>>> import numpy as np
>>> np.set_printoptions(precision=2, suppress=True, linewidth=100, legacy="1.25")
>>> feats = np.array([[-2, -2, -3, 3, 3, -3, -2, 2, 3, -1],
...     [2, 2, 2, 2, -1, 1, -3, 1, 0, 2],
...     [-1, 3, -3, 0, 1, 2, 0, -2, -1, 1],
...     [0, 2, 3, 1, 0, 3, 2, 3, 3, 1],
...     [-1, -1, -1, 3, 0, 0, 3, -3, -1, 0],
...     [1, -2, -1, -2, -2, -3, 0, 1, -2, -1],
...     [0, -1, 0, 2, 2, -1, -2, 1, 2, 3],
...     [3, -1, 3, 0, -1, 3, 0, 1, -3, 0],
...     [2, 1, 0, 1, 2, 0, -1, -1, -1, 0],
...     [2, -2, -1, 3, 1, -1, 1, 1, 0, -2]])
>>> feats
array([[-2, -2, -3,  3,  3, -3, -2,  2,  3, -1],
       [ 2,  2,  2,  2, -1,  1, -3,  1,  0,  2],
       [-1,  3, -3,  0,  1,  2,  0, -2, -1,  1],
       [ 0,  2,  3,  1,  0,  3,  2,  3,  3,  1],
       [-1, -1, -1,  3,  0,  0,  3, -3, -1,  0],
       [ 1, -2, -1, -2, -2, -3,  0,  1, -2, -1],
       [ 0, -1,  0,  2,  2, -1, -2,  1,  2,  3],
       [ 3, -1,  3,  0, -1,  3,  0,  1, -3,  0],
       [ 2,  1,  0,  1,  2,  0, -1, -1, -1,  0],
       [ 2, -2, -1,  3,  1, -1,  1,  1,  0, -2]])
>>> M2 = feats / np.sqrt((feats ** 2).mean(axis=1, keepdims=True))
>>> np.linalg.matrix_rank(feats - feats.mean(axis=1, keepdims=True))
9
>>> np.linalg.norm(M2, axis=1)
array([3.16, 3.16, 3.16, 3.16, 3.16, 3.16, 3.16, 3.16, 3.16, 3.16])
>>> np.allclose(feats, feats.T)
False
>>> np.allclose(feats @ feats.T, feats.T @ feats)
False
>>> (feats + feats.T) / 2
array([[-2. ,  0. , -2. ,  1.5,  1. , -1. , -1. ,  2.5,  2.5,  0.5],
       [ 0. ,  2. ,  2.5,  2. , -1. , -0.5, -2. ,  0. ,  0.5,  0. ],
       [-2. ,  2.5, -3. ,  1.5,  0. ,  0.5,  0. ,  0.5, -0.5,  0. ],
       [ 1.5,  2. ,  1.5,  1. ,  1.5,  0.5,  2. ,  1.5,  2. ,  2. ],
       [ 1. , -1. ,  0. ,  1.5,  0. , -1. ,  2.5, -2. ,  0.5,  0.5],
       [-1. , -0.5,  0.5,  0.5, -1. , -3. , -0.5,  2. , -1. , -1. ],
       [-1. , -2. ,  0. ,  2. ,  2.5, -0.5, -2. ,  0.5,  0.5,  2. ],
       [ 2.5,  0. ,  0.5,  1.5, -2. ,  2. ,  0.5,  1. , -2. ,  0.5],
       [ 2.5,  0.5, -0.5,  2. ,  0.5, -1. ,  0.5, -2. , -1. ,  0. ],
       [ 0.5,  0. ,  0. ,  2. ,  0.5, -1. ,  2. ,  0.5,  0. , -2. ]])
>>> round(np.linalg.det(feats), 2)
-585260.0
>>> assert feats == feats.T
Traceback (most recent call last):
  File "<python-input-11>", line 1, in <module>
    assert feats == feats.T
           ^^^^^^^^^^^^^^^^
ValueError: The truth value of an array with more than one element is ambiguous. Use a.any() or a.all()
>>> np.linalg.matrix_power(feats, 4)
array([[ 461, -212,  590,  345, -146,  215,  373,   56, -117, -364],
       [ 138,    3, -103,  -46,  -33,  118,  -51,  100, -229, -126],
       [ 268,  -49,   78,   75, -195,  -23,   48, -119, -375,  -19],
       [ 193,   88,  639, -132,  -18,  544,  214,  143,  -42,  133],
       [-331, -144, -433,  434,  139, -338,   -8,  348,  441,  -27],
       [-384, -114, -338, -180,  -11, -428, -207,  -22,  251,   71],
       [ 543,   60,  329,  285,   50,  405,  266,  -76, -330,  -87],
       [-328,    2, -640, -245,  148, -253, -216, -132,  -31,   45],
       [ 123,   61, -317,  230,  141,  -82, -209,   81,  -80,  100],
       [-268, -206, -386,  280,  111, -391, -113,  315,  380,   24]])
